$ python3 -q
>>> import numpy as np
>>> np.set_printoptions(precision=1, suppress=True, linewidth=120)
>>> M = np.array([[-0.4, 2.1, -0.7, -2.1, 1.4, 0.6],
...     [-1.5, -0.3, 0.6, 1.4, 0.9, -0.3],
...     [-0.2, -0.1, 0.1, 1.1, 0.9, 2.6],
...     [0.5, -1.5, 0.2, 0.7, -1.2, 0.4]])
>>> M
array([[-0.4,  2.1, -0.7, -2.1,  1.4,  0.6],
       [-1.5, -0.3,  0.6,  1.4,  0.9, -0.3],
       [-0.2, -0.1,  0.1,  1.1,  0.9,  2.6],
       [ 0.5, -1.5,  0.2,  0.7, -1.2,  0.4]])
>>> B = M / np.linalg.norm(M, axis=1, keepdims=True)
>>> G = B @ B.T
>>> np.linalg.norm(B, axis=1)
array([1., 1., 1., 1.])
>>> (G - 2 * np.eye(4)).round(6).argmax(axis=1)
array([2, 2, 1, 2])
>>> G.round(1) + 0
array([[ 1. , -0.3,  0. , -0.9],
       [-0.3,  1. ,  0.3, -0.1],
       [ 0. ,  0.3,  1. ,  0.1],
       [-0.9, -0.1,  0.1,  1. ]])
>>> u = np.array([1, 0, 1, -1, 0])
>>> v = np.array([1, -3, 0])
>>> X = np.outer(u, v)
>>> X
array([[ 1, -3,  0],
       [ 0,  0,  0],
       [ 1, -3,  0],
       [-1,  3,  0],
       [ 0,  0,  0]])
>>> np.round(np.linalg.norm(X[3] - X[2]), 1)
np.float64(6.3)
>>> np.linalg.norm(X, axis=1).argmax()
np.int64(0)
>>> round(np.linalg.norm(X) ** 2 / np.linalg.norm(X, 2) ** 2, 1)
np.float64(1.0)
>>> round(float(np.linalg.norm(X, "nuc")), 1)
5.5
>>> np.round(np.linalg.norm(X, 2), 1)
np.float64(5.5)
>>> np.round(np.linalg.norm(X, 1), 1), round(np.linalg.norm(X, np.inf), 1)
(np.float64(9.0), np.float64(4.0))
>>> np.abs(np.diag(np.linalg.qr(X)[1])) > 1e-9
array([ True, False, False])
>>> X @ np.linalg.pinv(X) @ X
array([[ 1., -3.,  0.],
       [ 0.,  0.,  0.],
       [ 1., -3.,  0.],
       [-1.,  3.,  0.],
       [ 0.,  0.,  0.]])
>>> np.allclose(X[:-1].T @ np.linalg.lstsq(X[:-1].T, X[-1])[0], X[-1])
True
>>> np.unique(X.round(6), axis=0).shape
(3, 3)
>>> Uu, sv, Vt = np.linalg.svd(X)
>>> vecs = Vt[:(sv > 1e-8).sum()]
>>> rng = np.random.default_rng(824429)
>>> x0 = X[3] + -3 * X[4] + rng.integers(2) * np.eye(3)[2]
>>> x0
array([-1.,  3.,  0.])
>>> np.allclose(vecs.T @ vecs @ x0, x0)
True
>>> vecs.T @ vecs
array([[ 0.1, -0.3,  0. ],
       [-0.3,  0.9,  0. ],
       [ 0. ,  0. ,  0. ]])
>>> feats = -2 * np.eye(3) + np.ones((3, 3))
>>> feats
array([[-1.,  1.,  1.],
       [ 1., -1.,  1.],
       [ 1.,  1., -1.]])
>>> # symmetric, so the eigenvalues are real
>>> t3 = np.stack([feats, -3 * feats, feats[::-1]])
>>> np.einsum("bij,cij->bc", t3, t3)
array([[  9., -27.,   1.],
       [-27.,  81.,  -3.],
       [  1.,  -3.,   9.]])
>>> (t3 @ feats.T).shape
(3, 3, 3)
>>> np.linalg.norm(t3, axis=(1, 2))
array([3., 9., 3.])
>>> np.linalg.matrix_rank(t3)
array([3, 3, 3])
>>> evals, vecs = np.linalg.eigh(feats)
>>> evals
array([-2., -2.,  1.])
>>> evals.sum(), np.trace(feats)
(np.float64(-3.0), np.float64(-3.0))
>>> np.linalg.eigvalsh(feats + -2 * np.eye(3))
array([-4., -4., -1.])
>>> np.abs(vecs[:, -1])
array([0.6, 0.6, 0.6])
>>> np.unique(evals.round(6) + 0, return_counts=True)[1]
array([2, 1])
>>> arr = np.load("a.npy")
>>> arr
array([[ 0.5,  1.3, -0.5, -0.1],
       [-0.3, -0.7,  0.6, -0.1],
       [ 1.8,  2.9, -1.5,  0.1],
       [-0.5, -1.4,  0.5, -0.3],
       [-0.3, -0.3,  0.3,  0.6],
       [-0.8, -2. ,  0.8, -0.2],
       [ 0.3, -0.1, -0.4, -0.3],
       [ 0.5,  1. , -1. ,  0.3],
       [-0.5, -1.8,  1.2, -0.2],
       [-0.6, -0.9,  0.7,  0.1],
       [-0.8, -1.6,  0.6, -0.1],
       [ 1.2,  3.2, -1.5, -0.4],
       [-1.9, -3.9,  2.3, -0.4],
       [ 1.2,  2.4, -1.4,  0. ],
       [ 0.5,  1.5, -1.6, -0.1],
       [ 0. ,  0.2, -0.3,  0.6],
       [-0.3,  0. , -0.2, -0.4],
       [-0.3, -0.6,  1. ,  0.4],
       [-0.8, -0.4,  0. , -0.4],
       [ 0.1,  0.1,  0.5,  0.2],
       [-0.6, -1.1,  0.7,  0.2],
       [-0.2,  0.7, -0.1, -0.2],
       [ 1.1,  1.9, -0.7, -0.3],
       [-0.2, -1.5,  0.5,  0.3]])
>>> Ac = arr - arr.mean(axis=0)
>>> vecs = np.linalg.svd(Ac)[2][:1]
>>> B = Ac - Ac @ vecs.T @ vecs
>>> np.linalg.norm(B, axis=1).round(6).argmax()
np.int64(17)
>>> np.round(np.diag(vecs.T @ vecs), 1) + 0
array([0.1, 0.7, 0.2, 0. ])
>>> np.round(np.linalg.norm(B) / np.linalg.norm(Ac), 1)
np.float64(0.2)
>>> B.std(axis=0)
array([0.2, 0.2, 0.3, 0.3])
>>> m1 = np.loadtxt("x.csv", delimiter=",")
>>> m1
array([[-41.5,  40.9,  19.8,  59.5,  41. ],
       [-39. ,  39.2,  21.8,  59.8,  39.8],
       [-40.8,  41.4,  20.8,  61.5,  39.2],
       [-40. ,  40.1,  18.5,  59.6,  41. ],
       [-39.2,  39.8,  19.7,  59.7,  41.2],
       [-40.5,  39.9,  19.9,  61.5,  41.1],
       [-40. ,  40.9,  21.2,  59.4,  41. ],
       [-40.2,  40.3,  20.8,  58.8,  39.4],
       [-38.4,  38.9,  20.2,  59. ,  39.2],
       [-37.6,  40.1,  19.1,  58.6,  36.8],
       [-41.3,  39.6,  19.6,  60.7,  40.2],
       [-39.1,  40.2,  19.9,  60.6,  40.8],
       [-38.9,  40.9,  20.4,  60.2,  39.5],
       [-39.6,  38.8,  20.4,  60. ,  39.6],
       [-40.3,  39.4,  19.8,  58.9,  40.9],
       [-40.4,  39.7,  18.7,  60.4,  40.6],
       [-39.7,  40.3,  20.1,  61. ,  40.2],
       [-39.2,  40.3,  20.5,  60.1,  41.3],
       [-40.1,  40.2,  18.9,  60.4,  38.8],
       [-39.8,  40.5,  19.6,  61.4,  40.4],
       [-42.1,  40.8,  17.7,  59.6,  39.3],
       [-40.6,  41.8,  18.8,  59.2,  40.1],
       [-39.5,  39.6,  21.2,  59.9,  39.7],
       [-38.5,  39.6,  19.7,  59.2,  39.1],
       [-39.6,  40.2,  21.1,  57.4,  39.7],
       [-39.9,  39.8,  20.2,  61. ,  41.4],
       [-39.7,  38. ,  17.7,  58.7,  40.9],
       [-39.2,  40.1,  20.3,  60.9,  40.3],
       [-39. ,  40. ,  21. ,  59.9,  38.6],
       [-39.8,  40.7,  18.9,  58.5,  41. ]])
>>> Q = feats.astype(float).copy()
>>> for j in range(3):
...     Q[:, j] -= Q[:, :j] @ (Q[:, :j].T @ Q[:, j])
...     Q[:, j] /= np.linalg.norm(Q[:, j])
... 
>>> np.round(Q.T @ Q, 1) + 0
array([[1., 0., 0.],
       [0., 1., 0.],
       [0., 0., 1.]])
